>>> import numpy as np
>>> np.set_printoptions(precision=2, suppress=True, linewidth=200, legacy="1.25")
>>> Y = np.array([[1, 1], [1, -1]])
>>> rng = np.random.default_rng(95)
>>> E = np.kron(Y, np.kron(Y, Y))[rng.permutation(8)][:5]
>>> print(E)
[[ 1  1  1  1  1  1  1  1]
 [ 1 -1 -1  1  1 -1 -1  1]
 [ 1 -1  1 -1 -1  1 -1  1]
 [ 1  1 -1 -1  1  1 -1 -1]
 [ 1 -1  1 -1  1 -1  1 -1]]
>>> r0 = np.array([1, 3])
>>> print(np.polyval(r0, E[2]))
[4 2 4 2 2 4 2 4]
>>> print(np.correlate(E[2], E[4], "full"))
[-1  2 -3  4 -3  2 -1  0  1 -2  3 -4  3 -2  1]
>>> print(np.cross(E[2, :3], E[4, :3]))
[0 0 0]
>>> print(np.array([np.convolve(row, r0, "same") for row in E]))
[[ 1  4  4  4  4  4  4  4]
 [ 1  2 -4 -2  4  2 -4 -2]
 [ 1  2 -2  2 -4 -2  2 -2]
 [ 1  4  2 -4 -2  4  2 -4]
 [ 1  2 -2  2 -2  2 -2  2]]
>>> print(np.convolve(E[2], r0))
[ 1  2 -2  2 -4 -2  2 -2  3]
>>> Y = np.array([[1, 1], [0, 1], [1, -2], [2, 0], [1, 1], [2, 1], [2, 0], [2, 1]])
>>> print(E @ Y)
[[11  3]
 [ 1  3]
 [ 1 -1]
 [-3  5]
 [-1 -3]]
>>> print(np.einsum("ij->j", E))
[ 5 -1  1 -1  3  1 -1  1]
>>> print(Y.T @ E.T)
[[11  1  1 -3 -1]
 [ 3  3 -1  5 -3]]
>>> Y = E / np.sqrt((E ** 2).mean(axis=1, keepdims=True))
>>> print(np.linalg.norm(Y, axis=1))
[2.83 2.83 2.83 2.83 2.83]
>>> print(np.linalg.matrix_rank(Y) == np.linalg.matrix_rank(E))
True
>>> vec = np.array([1, -2, 0, -1, -1, -2, 2, -1])
>>> print(np.einsum("ij,j->i", E, vec))
[-4  0  0 -4  8]
>>> print(E * vec)
[[ 1 -2  0 -1 -1 -2  2 -1]
 [ 1  2  0 -1 -1  2 -2 -1]
 [ 1  2  0  1  1 -2 -2 -1]
 [ 1 -2  0  1 -1 -2 -2  1]
 [ 1  2  0  1 -1  2  2  1]]
>>> print(E @ np.ones(8))
[8. 0. 0. 0. 0.]
>>> print(E - E[0])
[[ 0  0  0  0  0  0  0  0]
 [ 0 -2 -2  0  0 -2 -2  0]
 [ 0 -2  0 -2 -2  0 -2  0]
 [ 0  0 -2 -2  0  0 -2 -2]
 [ 0 -2  0 -2  0 -2  0 -2]]
>>> print(np.round(np.linalg.norm(E), 2))
6.32
>>> print(E.sum(axis=1))
[8 0 0 0 0]
>>> print(E.shape)
(5, 8)
>>> print(np.count_nonzero(E))
40
>>> print(np.linalg.svd(E, compute_uv=False))
[2.83 2.83 2.83 2.83 2.83]
>>> print(np.linalg.matrix_rank(E))
5
>>> Y = np.array([[-2, -1, 1], [2, -2, -2], [-1, 1, -2]])
>>> basis = np.array([[-3, -1], [-1, -6]])
>>> A = np.block([[Y, np.zeros((3, 2))], [np.zeros((2, 3)), basis]])
>>> print(A)
[[-2. -1.  1.  0.  0.]
 [ 2. -2. -2.  0.  0.]
 [-1.  1. -2.  0.  0.]
 [ 0.  0.  0. -3. -1.]
 [ 0.  0.  0. -1. -6.]]
>>> lab = rng.permutation(5)
>>> Y = A[:, lab] * rng.choice([-1, 1], 5)
>>> print(Y)
[[ 2.  0. -1. -0.  1.]
 [-2.  0. -2. -0. -2.]
 [ 1.  0.  1. -0. -2.]
 [-0. -1.  0.  3.  0.]
 [-0. -6.  0.  1.  0.]]
>>> Uu, _, Vt = np.linalg.svd(A.T @ Y)
>>> print(np.round(np.linalg.lstsq(A, Y)[0], 2) + 0)
[[-1.  0.  0.  0.  0.]
 [ 0.  0.  1.  0.  0.]
 [ 0.  0.  0.  0.  1.]
 [ 0.  0.  0. -1.  0.]
 [ 0.  1.  0.  0.  0.]]
>>> print(lab)
[0 4 1 3 2]
